% python3 -q
>>> import numpy as np
>>> from numpy import linalg as LA
>>> np.set_printoptions(suppress=True, linewidth=120)
>>> m1 = np.array([[-4.2, -10.8, 0.7],
...     [-5.9, -10.5, -0.8],
...     [-7.2, -11.5, -1.4],
...     [-6.6, -8.7, -0.2],
...     [-4.2, -13.0, -0.3],
...     [-4.7, -10.9, 0.4],
...     [-6.1, -9.7, -0.8],
...     [-5.9, -11.1, -1.4],
...     [-4.6, -9.9, -1.2],
...     [-5.9, -10.6, -1.1],
...     [-6.7, -11.1, -2.0],
...     [-4.8, -9.6, 0.2],
...     [-3.5, -11.0, -2.5],
...     [-5.8, -10.1, 3.0],
...     [-5.6, -9.6, -0.2],
...     [-5.8, -11.9, 0.3],
...     [-4.3, -11.2, -0.1]])
>>> Y = m1 / LA.norm(m1, axis=1, keepdims=True)
>>> G = Y @ Y.T
>>> G[15].round(1)
array([1., 1., 1., 1., 1., 1., 1., 1., 1., 1., 1., 1., 1., 1., 1., 1., 1.])
>>> np.round(LA.norm(Y, axis=1), 1)
array([1., 1., 1., 1., 1., 1., 1., 1., 1., 1., 1., 1., 1., 1., 1., 1., 1.])
>>> vec = np.array([7, 5, 5])
>>> rhs = m1 @ vec
>>> b, lr = np.zeros(3), 1 / LA.norm(m1, 2) ** 2
>>> for i in range(6):
...     b -= lr * m1.T @ (m1 @ b - rhs)
...     if i % 1 == 0: print(i, round(LA.norm(m1 @ b - rhs), 1))
... 
0 29.1
1 28.8
2 28.5
3 28.3
4 28.0
5 27.7
>>> b.round(1)
array([3.7, 6.9, 0.6])
>>> round(float(LA.cond(m1)), 1)
11.0
>>> np.round(LA.norm(m1), 1)
np.float64(49.9)
>>> m1.shape
(17, 3)
>>> np.round(m1.mean(axis=0), 1)
array([ -5.4, -10.7,  -0.4])
>>> LA.matrix_rank(m1)
np.int64(3)
>>> np.round(m1.sum(axis=0), 1)
array([ -91.8, -181.2,   -7.4])
>>> np.round(LA.norm(m1) ** 2 / LA.norm(m1, 2) ** 2, 1)
np.float64(1.0)
>>> np.round(LA.norm(m1, axis=1), 1)
array([11.6, 12.1, 13.6, 10.9, 13.7, 11.9, 11.5, 12.6, 11. , 12.2, 13.1, 10.7, 11.8, 12. , 11.1, 13.2, 12. ])
>>> np.round(LA.norm(m1, 1), 1), np.round(LA.norm(m1, np.inf), 1)
(np.float64(181.2), np.float64(20.1))
>>> np.round(m1[14] @ m1[5], 1)
np.float64(130.9)
>>> round(LA.norm(m1[14], 1), 1), round(float(LA.norm(m1[14], np.inf)), 1)
(np.float64(15.4), 9.6)
>>> round(LA.norm(m1, "nuc"), 1)
np.float64(58.9)
>>> Xc = (m1 - m1.mean(axis=0)) / m1.std(axis=0)
>>> np.argwhere(np.abs(Xc) > 2)
array([[ 4,  1],
       [13,  2]])
>>> np.round(Xc.std(axis=0), 1)
array([1., 1., 1.])
>>> b = LA.lstsq(np.delete(Xc, 0, axis=1), Xc[:, 0])[0]
>>> np.abs(b).argmax()
np.int64(0)
>>> round(float(1 - np.var(Xc[:, 0] - np.delete(Xc, 0, axis=1) @ b)), 1)
0.1
>>> F = np.loadtxt("dump.csv", delimiter=",")
>>> F.round(1) + 0
array([[0.2, 0.1, 0.4],
       [0.1, 1. , 0. ],
       [0.4, 0. , 0.8]])
>>> U, s, VT = LA.svd(F)
>>> s.round(1) + 0
array([1., 1., 0.])
>>> np.argmax(s[:-1] / (s[1:] + 1e-6)) + 1
np.int64(2)
>>> Y = U[:, :2] @ np.diag(s[:2]) @ VT[:2]
>>> round(LA.norm(F - Y) / LA.norm(F), 1)
np.float64(0.0)
>>> LA.matrix_rank(F, rtol=0.05)
np.int64(2)
>>> evals, evecs = LA.eigh(F)
>>> (evals > 1e-8).sum(), (evals < -1e-8).sum()
(np.int64(2), np.int64(0))
>>> np.round(evecs @ np.diag(evals) @ evecs.T, 1) + 0
array([[0.2, 0.1, 0.4],
       [0.1, 1. , 0. ],
       [0.4, 0. , 0.8]])
>>> np.round(evecs.T @ F @ evecs, 1) + 0
array([[0., 0., 0.],
       [0., 1., 0.],
       [0., 0., 1.]])
>>> np.unique(evals.round(6) + 0, return_counts=True)[1]
array([1, 2])
>>> np.round(LA.eigvalsh(F @ F), 1) + 0
array([0., 1., 1.])
>>> evals, evecs = LA.eigh(F)
>>> vec = np.array([0, -4, 2])
>>> round(vec @ F @ vec, 1)
np.float64(19.6)
>>> np.round(evecs * np.maximum(evals, 0) @ evecs.T, 1) + 0
array([[0.2, 0.1, 0.4],
       [0.1, 1. , 0. ],
       [0.4, 0. , 0.8]])
>>> np.round(vec @ F @ vec / (vec @ vec), 1), np.round(evals[0], 1), np.round(evals[-1], 1)
(np.float64(1.0), np.float64(0.0), np.float64(1.0))
>>> Y = np.array([[0, 1], [1, 2]])
>>> W2 = np.kron(Y, F)
>>> W2.shape
(6, 6)
>>> LA.matrix_rank(W2)
np.int64(4)
>>> W2.round(1) + 0
array([[ 0. ,  0. ,  0. ,  0.2,  0.1,  0.4],
       [ 0. ,  0. ,  0. ,  0.1,  1. ,  0. ],
       [ 0. ,  0. ,  0. ,  0.4,  0. ,  0.8],
       [ 0.2,  0.1,  0.4,  0.5,  0.1,  0.9],
       [ 0.1,  1. ,  0. ,  0.1,  2. , -0.1],
       [ 0.4,  0. ,  0.8,  0.9, -0.1,  1.5]])
>>> np.round(LA.norm(W2, 2), 1), np.round(LA.norm(Y, 2) * LA.norm(F, 2), 1)
(np.float64(2.4), np.float64(2.4))
>>> P = m1 @ LA.solve(m1.T @ m1, m1.T)
>>> np.round(np.diag(P), 1)
array([0.2, 0.1, 0.2, 0.2, 0.3, 0.1, 0.1, 0.1, 0.1, 0.1, 0.2, 0.1, 0.4, 0.6, 0.1, 0.1, 0.1])
>>> M = np.load("x.npy")
>>> M.round(1)
array([[ 1. , -0.1, -0.1],
       [-0.1,  0.4, -0.9],
       [-0.1, -0.9, -0.4]])
>>> evals, evecs = LA.eigh(M)
>>> (evals > 1e-8).sum(), (evals < -1e-8).sum()
(np.int64(2), np.int64(1))
>>> np.unique(evals.round(6) + 0, return_counts=True)[1]
array([1, 2])
>>> np.round(evecs.T @ evecs, 1) + 0
array([[1., 0., 0.],
       [0., 1., 0.],
       [0., 0., 1.]])
>>> evals.round(1)
array([-1.,  1.,  1.])
>>> np.round(M.T @ M, 1) + 0
array([[1., 0., 0.],
       [0., 1., 0.],
       [0., 0., 1.]])
>>> np.round(LA.norm(M, axis=0), 1)
array([1., 1., 1.])
>>> np.round(LA.pinv(M), 1)
array([[ 1. , -0.1, -0.1],
       [-0.1,  0.4, -0.9],
       [-0.1, -0.9, -0.4]])
>>> np.round(M @ M.T, 1) + 0
array([[1., 0., 0.],
       [0., 1., 0.],
       [0., 0., 1.]])
>>> evals, evecs = LA.eig(M)
>>> np.round(np.prod(evals), 1)
np.float64(-1.0)
>>> np.round(np.sort(LA.eigvals(LA.inv(M))), 1)
array([-1.,  1.,  1.])
>>> np.round(np.sort(LA.eigvals(M @ M)), 1)
array([1., 1., 1.])
>>> K = np.array([[0, 0, 3, 6], [0, 0, 3, -3], [-3, -6, 0, 0], [-3, 3, 0, 0]])
>>> vec = np.array([2, -1, 0, 0])
>>> h1 = np.maximum(K @ vec, 0)
>>> K * (h1 > 1e-9)[:, None]
array([[0, 0, 0, 0],
       [0, 0, 0, 0],
       [0, 0, 0, 0],
       [0, 0, 0, 0]])
>>> np.maximum(K @ vec, 0) - np.maximum(-K @ vec, 0)
array([ 0,  0,  0, -9])
>>> K.T @ h1
array([0, 0, 0, 0])
>>> q = K.astype(float).copy()
>>> for j in range(4):
...     q[:, j] -= q[:, :j] @ (q[:, :j].T @ q[:, j])
...     q[:, j] /= LA.norm(q[:, j])
... 
>>> np.round(q.T @ q, 1) + 0
array([[1., 0., 0., 0.],
       [0., 1., 0., 0.],
       [0., 0., 1., 0.],
       [0., 0., 0., 1.]])
>>> np.round(q.T @ K, 1) + 0
array([[4.2, 2.1, 0. , 0. ],
       [0. , 6.4, 0. , 0. ],
       [0. , 0. , 4.2, 2.1],
       [0. , 0. , 0. , 6.4]])
>>> u = np.array([-1, 3])
>>> np.cross(K[0, :3], K[1, :3])
array([0, 0, 0])
>>> Xc = m1 - m1.mean(axis=0)
>>> evecs = LA.svd(Xc)[2][:1]
>>> Y = Xc - Xc @ evecs.T @ evecs
>>> np.round(Y.std(axis=0), 1)
array([1. , 0.9, 0.3])
>>> P = np.triu(np.array([[0, 0, 8, 0], [6, 9, 4, 1], [6, 7, 6, 4], [2, 3, 9, 3]]), 1) + np.eye(4)
>>> Y = P @ K @ LA.inv(P)
>>> round(LA.det(Y), 1)
np.float64(729.0)
>>> np.round(np.poly(Y), 1) + 0
array([  1.,   0.,  54.,   0., 729.])
>>> LA.matrix_rank(Y)
np.int64(4)
>>> Y
array([[  -24.,   -48.,   387., -1494.],
       [  -15.,   -21.,   207.,  -810.],
       [  -15.,     6.,    96.,  -390.],
       [   -3.,     3.,    12.,   -51.]])
>>> rng = np.random.default_rng(715070)
>>> arr = np.eye(4, dtype=int)[rng.permutation(4)] * np.array([5, 3, -5, 1])
>>> arr
array([[ 0,  0, -5,  0],
       [ 0,  3,  0,  0],
       [ 0,  0,  0,  1],
       [ 5,  0,  0,  0]])
>>> vec = np.array([1, 2, 3, 3])
>>> rhs = arr @ vec
>>> rhs
array([-15,   6,   3,   5])
>>> np.round(LA.solve(arr.T, arr[0]), 1)
array([1., 0., 0., 0.])
>>> np.round(LA.solve(arr, arr[:, 1]), 1)
array([ 0.,  1., -0.,  0.])
>>> round(LA.eigvals(K).sum().real, 1)
np.float64(-0.0)
>>> np.einsum("ii->", K)
np.int64(0)
>>> round(LA.det(2 * K), 1), round(float(LA.det(K)), 1)
(np.float64(11664.0), 729.0)
>>> np.round(np.poly(K), 1) + 0
array([  1.,   0.,  54.,   0., 729.])
>>> np.einsum("ij,ji->", K, K)
np.int64(-108)
>>> np.round(LA.det(K[::-1]), 1)
np.float64(729.0)
>>> Y = LA.inv(arr)
>>> Y.round(1)
array([[ 0. ,  0. ,  0. ,  0.2],
       [ 0. ,  0.3,  0. ,  0. ],
       [-0.2, -0. , -0. , -0. ],
       [ 0. ,  0. ,  1. ,  0. ]])
>>> np.round(LA.det(arr) * Y, 1)
array([[ -0.,  -0.,  -0., -15.],
       [ -0., -25.,  -0.,  -0.],
       [ 15.,   0.,   0.,   0.],
       [ -0.,  -0., -75.,  -0.]])
>>> np.allclose(Y, arr.T)
False
>>> np.round(LA.inv(Y), 1)
array([[-0., -0., -5., -0.],
       [ 0.,  3.,  0.,  0.],
       [ 0.,  0.,  0.,  1.],
       [ 5.,  0.,  0.,  0.]])
>>> round(LA.det(arr) * LA.det(Y), 1)
np.float64(1.0)
>>> arr @ Y
array([[1., 0., 0., 0.],
       [0., 1., 0., 0.],
       [0., 0., 1., 0.],
       [0., 0., 0., 1.]])
>>> P = np.triu(np.array([[1, 3, -2, -3], [-2, 2, 0, 3], [2, -4, 0, 3], [-4, -4, -4, 1]]), 1) + np.eye(4)
>>> Y = P @ arr @ LA.inv(P)
>>> P @ arr - arr @ P
array([[-15.,   9.,   0.,  13.],
       [ 15.,   0.,   0.,  -9.],
       [ 15.,   0.,   0.,   0.],
       [  0., -15.,  10.,  15.]])
>>> Y
array([[ -15.,   54.,  -35., -104.],
       [  15.,  -42.,   30.,   81.],
       [  15.,  -45.,   30.,   91.],
       [   5.,  -15.,   10.,   30.]])
>>> np.trace(Y), np.trace(arr)
(np.float64(3.0), np.int64(3))
>>> np.round(np.poly(Y), 1) + 0
array([  1.,  -3.,   0.,  25., -75.])
>>> feats = np.array([[0.0, 0.0, 0.0], [0.0, 1.0, 0.0], [0.0, 0.0, 0.0]])
>>> np.prod(np.diag(feats)), round(float(LA.det(feats)), 1)
(np.float64(0.0), 0.0)
>>> LA.matrix_rank(feats - feats[0, 0] * np.eye(3))
np.int64(1)
>>> [int(LA.matrix_rank(LA.matrix_power(feats, p))) for p in range(1, 4)]
[1, 1, 1]
>>> evals, evecs = LA.eigh(feats)
>>> vec = np.array([-7, 6, -9])
>>> round(float(vec @ feats @ vec / (vec @ vec)), 1), evals[0], evals[-1]
(0.2, np.float64(0.0), np.float64(1.0))
>>> (np.sign(evecs[:, -1].round(6)) == np.sign(evecs[0, -1].round(6))).astype(int)
array([1, 0, 1])
>>> evals, evecs = LA.eigh(feats)
>>> (evals > 1e-8).sum(), (evals < -1e-8).sum()
(np.int64(1), np.int64(0))
>>> np.unique(evals.round(6) + 0, return_counts=True)[1]
array([2, 1])
>>> np.abs(evecs[:, -1]).round(6).argmax()
np.int64(1)
>>> evecs.T @ evecs
array([[1., 0., 0.],
       [0., 1., 0.],
       [0., 0., 1.]])
>>> np.round(LA.svd(feats, compute_uv=False), 1)
array([1., 0., 0.])
>>> np.abs(evecs[:, -1])
array([0., 1., 0.])
>>> (feats != 0).astype(int)
array([[0, 0, 0],
       [0, 1, 0],
       [0, 0, 0]])
>>> np.flatnonzero(LA.matrix_power((feats != 0) + (feats.T != 0) + np.eye(3), 3)[1])
array([1])
>>> feats @ feats
array([[0., 0., 0.],
       [0., 1., 0.],
       [0., 0., 0.]])
>>> round(LA.det(feats), 1)
np.float64(0.0)
>>> (LA.matrix_power((feats != 0) + (feats.T != 0) + np.eye(3), 3) > 0).astype(int)
array([[1, 0, 0],
       [0, 1, 0],
       [0, 0, 1]])
>>> q, _ = LA.qr(np.array([[1.0, -0.5, -1.8, -0.4],
...     [-2.6, 1.3, 0.0, 0.7],
...     [0.2, 0.0, -1.1, -0.7],
...     [-0.5, 2.5, 0.6, -0.8]]))
>>> data = q[:, :4]
>>> data.round(1) + 0
array([[-0.4,  0.1, -0.8,  0.5],
       [ 0.9, -0.2, -0.3,  0.1],
       [-0.1,  0.1, -0.5, -0.8],
       [ 0.2,  1. ,  0. ,  0. ]])
>>> lab = rng.permutation(4)
>>> lab
array([0, 3, 1, 2])
>>> Y = data[lab][:, lab]
>>> np.allclose(Y, data)
False
>>> Y.round(1) + 0
array([[-0.4,  0.5,  0.1, -0.8],
       [ 0.2,  0. ,  1. ,  0. ],
       [ 0.9,  0.1, -0.2, -0.3],
       [-0.1, -0.8,  0.1, -0.5]])
>>> np.round(np.sort(np.abs(LA.eigvals(Y))), 1)
array([1., 1., 1., 1.])
>>> W0 = np.load("a.npy")
>>> W0.round(1)
array([[-7.1, -6.4,  2.9],
       [-4.1,  0.1,  9.1],
       [-2.1, -6.1, -7.6],
       [ 2.1, -2.4, -9.5],
       [ 5.7,  7.7,  3. ],
       [ 6.2,  7.7,  1.8],
       [-0.6,  4. ,  9.2],
       [-6.4, -7.6, -1.1],
       [-1. ,  3.6,  9.3],
       [-3. , -6.7, -6.8],
       [ 7.1,  6.6, -2.5],
       [-7. , -5.1,  5. ],
       [-6.2, -3.2,  7.2],
       [-4.5, -0.5,  8.9],
       [ 7.1,  5.9, -3.8],
       [-3.5, -7. , -6.2]])
>>> W = np.array([[1, 0, -2, 0, -2, 0], [0, -1, -1, 2, 2, -2], [0, -1, 1, 0, -2, 0]])
>>> b = np.array([3, 0, -3, 0, 3, -2])
>>> hid = np.maximum(W0 @ W + b, 0)
>>> np.round((hid > 0).mean(axis=0), 1)
array([0.6, 0.4, 0.6, 0.4, 0.6, 0.5])
>>> (hid > 0).astype(int)
array([[0, 1, 1, 0, 0, 1],
       [0, 0, 1, 1, 0, 0],
       [1, 1, 0, 0, 1, 1],
       [1, 1, 0, 0, 1, 1],
       [1, 0, 0, 1, 1, 0],
       [1, 0, 0, 1, 1, 0],
       [1, 0, 1, 1, 0, 0],
       [0, 1, 1, 0, 1, 1],
       [1, 0, 1, 1, 0, 0],
       [1, 1, 1, 0, 1, 1],
       [1, 0, 0, 1, 1, 0],
       [0, 1, 1, 0, 0, 1],
       [0, 0, 1, 0, 0, 1],
       [0, 0, 1, 0, 0, 0],
       [1, 0, 0, 1, 1, 0],
       [0, 1, 1, 0, 1, 1]])
>>> W2 = np.array([[2, -3], [1, -1], [2, 2], [-3, -1], [-2, 1], [3, 3]])
>>> (hid @ W2).round(6).argmax(axis=1)
array([0, 1, 0, 0, 0, 0, 1, 0, 1, 1, 0, 0, 0, 0, 0, 0])
>>> W2 = W0[[6, 12]].astype(float)
>>> for _ in range(3):
...     lab = LA.norm(W0[:, None] - W2, axis=-1).argmin(axis=1)
...     W2 = np.array([W0[lab == j].mean(axis=0) for j in range(2)])
... 
>>> lab
array([1, 1, 1, 1, 0, 0, 0, 1, 0, 1, 0, 1, 1, 1, 0, 1])
>>> np.abs(W2[1] - W2[0]).argmax()
np.int64(1)
>>> d = LA.norm(W0[:, None] - W0[None], axis=-1)
>>> d.shape
(16, 16)
>>> LA.matrix_rank(d ** 2)
np.int64(3)
>>> d[8].round(6).argsort(kind="stable")[:4]
array([ 8,  6,  1, 13])
>>> np.unravel_index(d.round(6).argmax(), d.shape)
(np.int64(0), np.int64(10))
>>> np.round(LA.norm(W0 - W0.mean(axis=0), axis=1), 1)
array([ 8.5,  8.5, 10.5, 11.3, 10.8, 11. ,  9.2,  9.1,  9.1, 10.2, 11.5,  8.4,  8.3,  8.5, 11.6, 10.1])
